$ python -q
>>> import numpy as np
>>> np.set_printoptions(precision=1, suppress=True, linewidth=140, floatmode="fixed")
>>> tidy = lambda a: np.round(a, 1) + 0
>>> M = np.array([[1, -4, 16, -64],
...     [1, -3, 9, -27],
...     [1, -2, 4, -8],
...     [1, -1, 1, -1],
...     [1, 0, 0, 0],
...     [1, 1, 1, 1],
...     [1, 2, 4, 8]])
>>> # column 3 dominates
>>> Y = np.array([[0, -2], [-3, 3], [-2, 2], [1, 3]])
>>> print(np.einsum("ij->j", M))
[  7  -7  35 -91]
>>> print(np.linalg.matrix_rank(np.vstack([M, Y.T])))
4
>>> print(np.vstack([M, Y.T]).shape)
(9, 4)
>>> print(M.ravel(order="F"))
[  1   1   1   1   1   1   1  -4  -3  -2  -1   0   1   2  16   9   4   1   0   1   4 -64 -27  -8  -1   0   1   8]
>>> t3 = M.reshape(7, 2, -1)
>>> print(np.swapaxes(t3, 1, 2)[2])
[[ 1  4]
 [-2 -8]]
>>> print(t3.shape)
(7, 2, 2)
>>> print(t3.sum(axis=1))
[[ 17 -68]
 [ 10 -30]
 [  5 -10]
 [  2  -2]
 [  1   0]
 [  2   2]
 [  5  10]]
>>> print(np.einsum("ihd,jhd->hij", t3, t3).shape)
(2, 7, 7)
>>> Y = np.array([[0, 1, 0, 0, 0],
...     [2, 3, 1, 2, 0],
...     [0, 2, 2, 0, 1],
...     [2, 1, 0, 0, 3],
...     [3, 2, 1, 0, 3]])
>>> feats = np.triu(Y, 1)
>>> print(feats)
[[0 1 0 0 0]
 [0 0 1 2 0]
 [0 0 0 0 1]
 [0 0 0 0 3]
 [0 0 0 0 0]]
>>> rng = np.random.default_rng(150)
>>> Y = M + rng.integers(-2, 3, (7, 1)) @ rng.integers(-2, 3, (1, 4))
>>> print(Y)
[[  1  -4  16 -64]
 [  3  -5   7 -25]
 [  1  -2   4  -8]
 [ -1   1   3  -3]
 [  3  -2  -2   2]
 [  0   2   2   0]
 [  2   1   3   9]]
>>> print(np.abs(Y - M).sum(axis=1))
[0 8 0 8 8 4 4]
>>> print(Y - M)
[[ 0  0  0  0]
 [ 2 -2 -2  2]
 [ 0  0  0  0]
 [-2  2  2 -2]
 [ 2 -2 -2  2]
 [-1  1  1 -1]
 [ 1 -1 -1  1]]
>>> print(np.linalg.matrix_rank(Y - M, tol=1e-8))
1
>>> print(tidy(np.linalg.svd(Y - M, compute_uv=False)))
[7.5 0.0 0.0 0.0]
>>> x0 = np.array([-3, 0, 0, -2])
>>> rhs = Y @ x0
>>> print(rhs)
[125  41  13   9 -13   0 -24]
>>> rhs = rhs + 0.1 * rng.normal(size=7)
>>> print(tidy(rhs))
[125.1  41.1  13.1   9.1 -13.2  -0.2 -23.9]
>>> beta, *_ = np.linalg.lstsq(Y, rhs)
>>> print(tidy(np.linalg.norm(rhs - Y @ beta)))
0.1
>>> print([round(float(np.linalg.norm(np.linalg.solve(Y.T @ Y + lam * np.eye(4), Y.T @ rhs))), 2) for lam in (0, 1, 10, 100)])
[3.68, 3.4, 2.75, 1.95]
>>> print(tidy(Y.T @ (rhs - Y @ beta)))
[0.0 0.0 0.0 0.0]
>>> print(tidy(beta))
[-3.1 -0.1  0.0 -2.0]
>>> u = np.array([-1, 2, 2, -1])
>>> K = 2 * np.eye(4) + np.outer(u, u)
>>> print(K)
[[ 3.0 -2.0 -2.0  1.0]
 [-2.0  6.0  4.0 -2.0]
 [-2.0  4.0  6.0 -2.0]
 [ 1.0 -2.0 -2.0  3.0]]
>>> x0 = np.array([0, 0, 1, 2])
>>> rhs = K @ x0
>>> print(rhs)
[0.0 0.0 2.0 4.0]
>>> print(tidy(np.linalg.solve(K, -3 * rhs)))
[ 0.0  0.0 -3.0 -6.0]
>>> print(tidy(np.linalg.solve(K, K[:, 3])))
[0.0 0.0 0.0 1.0]
>>> print(tidy(np.linalg.solve(K, rhs)))
[0.0 0.0 1.0 2.0]
>>> u = np.array([2, 3, 2])
>>> print(np.convolve(K[3], u))
[ 2.0 -1.0 -8.0 -4.0  5.0  6.0]
>>> print(np.array([np.convolve(row, u, "same") for row in K]))
[[ 5.0 -4.0 -8.0 -1.0]
 [ 6.0 22.0 20.0  2.0]
 [ 2.0 20.0 22.0  6.0]
 [-1.0 -8.0 -4.0  5.0]]
>>> print(np.correlate(K[3], K[2], "full"))
[ -2.0  10.0  -4.0 -28.0  14.0  16.0  -6.0]
>>> F = np.minimum.outer(np.arange(1, 4), np.arange(1, 4)) * 5
>>> print(F)
[[ 5  5  5]
 [ 5 10 10]
 [ 5 10 15]]
>>> evals, vecs = np.linalg.eig(F)
>>> print(tidy(F @ vecs[:, 0] - evals[0] * vecs[:, 0]))
[0.0 0.0 0.0]
>>> print(tidy(evals))
[25.2  3.2  1.5]
>>> print(tidy(np.sort(np.linalg.eigvals(F @ F))))
[  2.4  10.3 637.3]
>>> print(tidy(np.linalg.det(F[::-1])))
-125.0
>>> print(np.kron(np.eye(2, dtype=int), F))
[[ 5  5  5  0  0  0]
 [ 5 10 10  0  0  0]
 [ 5 10 15  0  0  0]
 [ 0  0  0  5  5  5]
 [ 0  0  0  5 10 10]
 [ 0  0  0  5 10 15]]
>>> print(tidy(np.poly(F)))
[   1.0  -30.0  125.0 -125.0]
>>> X = np.loadtxt("case7.csv", delimiter=",")
>>> print(X)
[[  0.4  16.4   0.2  10.6  -4.6]
 [ 16.7  -2.5  -2.8   9.0  16.8]
 [ 18.1  -2.0  -4.4  10.1  16.2]
 [ 18.3  -5.6  -4.1   9.0  15.8]
 [ 18.6  -2.5  -3.5   8.1  17.5]
 [  0.7  14.1   2.7   9.0  -3.9]
 [-13.6   0.9  -5.1   8.3  -8.1]
 [ 17.8  -4.7  -3.5   6.8  16.4]
 [ 18.2  -4.8  -4.1   8.7  16.0]
 [-13.2   0.1  -4.8   9.0  -8.2]
 [ 19.3  -5.0  -2.7   8.2  15.8]
 [-14.6   0.9  -6.5  10.8  -7.0]
 [-12.8  -1.1  -4.6   8.5  -8.2]
 [ 18.3  -3.8  -1.5   5.9  14.5]
 [ 18.9  -2.7  -3.7   7.1  17.7]
 [ 19.2  -1.5  -3.8   8.2  15.0]]
>>> w1 = np.array([[3, -2, -2], [-2, 2, 0], [0, -3, 2]])
>>> beta = np.array([-1, -2, 1])
>>> hid = np.maximum(F @ w1 + beta, 0)
>>> print((hid > 0).astype(int))
[[1 0 1]
 [0 0 1]
 [0 0 1]]
>>> print(np.linalg.matrix_rank(hid))
2
>>> C = np.array([[1, 1, 0], [2, 0, 2], [2, 0, 1]])
>>> print((hid @ C).round(6).argmax(axis=1))
[0 0 0]
>>> print(w1 @ C)
[[-5  3 -6]
 [ 2 -2  4]
 [-2  0 -4]]
>>> print(hid @ C)
[[ 6  4  1]
 [22  0 11]
 [42  0 21]]
>>> G = X.T @ X
>>> print((X @ X.T).shape)
(16, 16)
>>> print(np.allclose(G, G.T))
True
>>> print(np.linalg.matrix_rank(G))
5
>>> x0 = np.array([1, 2, 1, 0, 0])
>>> rhs = X @ x0
>>> beta, lr = np.zeros(5), 1 / np.linalg.norm(X, 2) ** 2
>>> for i in range(6):
...     beta -= lr * X.T @ (X @ beta - rhs)
...     if i % 1 == 0: print(i, round(np.linalg.norm(X @ beta - rhs), 1))
... 
0 51.7
1 48.0
2 44.5
3 41.3
4 38.4
5 35.6
>>> print(tidy(beta))
[0.6 0.7 0.3 0.1 0.1]
>>> proj = X @ np.linalg.solve(X.T @ X, X.T)
>>> print(tidy(np.diag(proj)))
[0.7 0.5 0.1 0.2 0.2 0.7 0.2 0.1 0.1 0.3 0.3 0.4 0.3 0.2 0.3 0.4]
>>> dist = np.linalg.norm(X[:, None] - X[None], axis=-1)
>>> print(np.unravel_index(dist.round(6).argmax(), dist.shape))
(np.int64(11), np.int64(14))
>>> print(np.linalg.matrix_rank(dist ** 2))
7
>>> print(tidy(np.linalg.norm(X - X.mean(axis=0), axis=1)))
[22.4 12.8 13.4 14.1 14.6 20.7 26.9 13.9 13.9 26.6 14.7 27.3 26.3 13.2 15.0 13.4]
>>> print((dist + 1e9 * np.eye(16)).round(6).argmin(axis=1))
[ 5  4  1  8 14  0  9  8  3  6  8  9  9  7  4  2]
>>> print(tidy(dist[:5, :5]))
[[ 0.0 33.1 33.3 35.2 34.6]
 [33.1  0.0  2.5  3.9  2.3]
 [33.3  2.5  0.0  3.8  2.6]
 [35.2  3.9  3.8  0.0  3.7]
 [34.6  2.3  2.6  3.7  0.0]]
>>> print(dist.shape)
(16, 16)
